$ python -q
>>> import numpy as np
>>> np.set_printoptions(precision=2, suppress=True, linewidth=160, floatmode="fixed")
>>> W0 = np.array([[5, 5, -4], [1, 5, 1], [4, 3, -4]])
>>> O, Rm = np.linalg.qr(W0)
>>> print(np.abs(np.diag(Rm)))
[6.48 4.12 0.26]
>>> round(float(np.trace(O @ O.T)), 2)
3.0
>>> np.allclose(Rm.T @ Rm, W0.T @ W0)
True
>>> [round(float(x), 2) for x in np.linalg.svd(W0, compute_uv=False)[:3]]
[10.77, 4.25, 0.15]
>>> print(np.linalg.cond(W0) > 100)
False
>>> f = np.array([3, -3, -3])
>>> B = W0 + np.outer(f, np.eye(3)[1])
>>> B
array([[ 5.00,  8.00, -4.00],
       [ 1.00,  2.00,  1.00],
       [ 4.00,  0.00, -4.00]])
>>> round(np.linalg.det(B) / np.linalg.det(W0), 2), round(1 + np.linalg.solve(W0, f)[1], 2)
(np.float64(-8.0), np.float64(-8.0))
>>> B = np.array([[-2, 3, 3], [3, 3, 1], [-3, 2, 1]])
>>> np.linalg.matrix_rank(W0 @ B)
np.int64(3)
>>> np.linalg.matrix_rank(np.vstack([W0, B.T]))
np.int64(3)
>>> data = np.load("block7.npy")
>>> data
array([[  4,  -5,  -7,  -2],
       [  2,  -4,  -3,  -1],
       [ -2,  -8,  -8,   4],
       [  5,  -1,  -2,  -2],
       [  0,   0,   0,   0],
       [ -5,  -8, -10,   5],
       [  5,  -1,  -2,  -2],
       [  0,   0,   0,   0],
       [ -1,  -4,  -5,   0],
       [  0,   0,   0,   0],
       [  2,  -4,  -3,  -1],
       [  0,   0,   0,   0],
       [  2,  -4,  -3,  -1],
       [  0,   0,   0,   0],
       [ -4,  -4,  -5,   5],
       [  1,  -8,  -8,  -1],
       [  0,   0,   0,   0],
       [  4,  -5,  -7,  -2],
       [ -1,  -4,  -5,   0],
       [  0,   0,   0,   0],
       [  0,   0,   0,   0],
       [  0,   0,   0,   0],
       [  4,  -5,  -7,  -2],
       [ -4,  -4,  -5,   5],
       [  7,  -5,  -5,  -3],
       [ -2,  -8,  -8,   4],
       [ -4,  -4,  -5,   5],
       [  2,  -4,  -3,  -1],
       [  0,   0,   0,   0],
       [ -4,  -4,  -5,   5],
       [  0,   0,   0,   0],
       [  0,   0,   0,   0],
       [ -5,  -8, -10,   5]])
>>> # row 6 repeats row 3
>>> hat = data @ np.linalg.solve(data.T @ data, data.T)
>>> np.linalg.matrix_rank(np.eye(33) - hat)
np.int64(29)
>>> np.diag(hat)
array([0.21, 0.14, 0.21, 0.21, 0.00, 0.23, 0.21, 0.00, 0.17, 0.00, 0.14, 0.00, 0.14, 0.00, 0.14, 0.30, 0.00, 0.21, 0.17, 0.00, 0.00, 0.00, 0.21, 0.14, 0.30,
       0.21, 0.14, 0.14, 0.00, 0.14, 0.00, 0.00, 0.23])
>>> round(float(np.trace(hat)), 2)
4.0
